$ python3 -q
>>> import numpy as np
>>> import numpy.linalg as la
>>> np.set_printoptions(precision=1, suppress=True, linewidth=100, floatmode="fixed")
>>> arr = np.loadtxt("case5.csv", delimiter=",")
>>> arr
array([[0.0, 0.0, 0.0],
       [0.0, 0.9, 0.3],
       [0.0, 0.3, 0.1]])
>>> Uu, sig, Vt = la.svd(arr)
>>> vecs = Vt[:(sig > 1e-8).sum()]
>>> rng = np.random.default_rng(120)
>>> x0 = arr[0] + -3 * arr[1] + rng.integers(2) * np.eye(3)[1]
>>> x0
array([ 0.0, -2.7, -0.9])
>>> np.allclose(vecs.T @ vecs @ x0, x0)
True
>>> proj = np.triu(np.array([[-3, 3, -3], [0, -1, -2], [-3, 0, -3]]), 1) + np.eye(3)
>>> M2 = proj @ arr @ la.inv(proj)
>>> M2
array([[0.0, 1.8, 4.2],
       [0.0, 0.3, 0.7],
       [0.0, 0.3, 0.7]])
>>> round(float(la.det(M2)), 1)
0.0
>>> x0 = np.array([0, -2, 3])
>>> h1 = np.maximum(arr @ x0, 0)
>>> np.maximum(arr @ (3 * x0), 0)
array([0.0, 0.0, 0.0])
>>> np.tanh(arr @ x0)
array([ 0.0, -0.7, -0.3])
>>> arr.T @ h1
array([0.0, 0.0, 0.0])
>>> data = np.load("mat.npy")
>>> data
array([[-0.1,  0.3,  0.2],
       [-0.9, -0.1, -0.3],
       [ 0.0,  0.9, -0.3],
       [ 0.3, -0.2, -0.9]])
>>> x0 = np.array([2, 2, 0])
>>> target = data @ x0
>>> np.round(la.lstsq(data, target)[0], 1) + 0
array([2.0, 2.0, 0.0])
>>> target
array([ 0.4, -2.1,  1.8,  0.1])
>>> np.round(la.pinv(data) @ data, 1) + 0
array([[1.0, 0.0, 0.0],
       [0.0, 1.0, 0.0],
       [0.0, 0.0, 1.0]])
>>> target = target + 0.3 * rng.normal(size=4)
>>> target
array([ 0.6, -2.1,  1.6,  0.6])
>>> beta, *_ = la.lstsq(data, target)
>>> beta
array([ 2.1,  1.8, -0.3])
>>> np.round(data.T @ (target - data @ beta), 1) + 0
array([0.0, 0.0, 0.0])
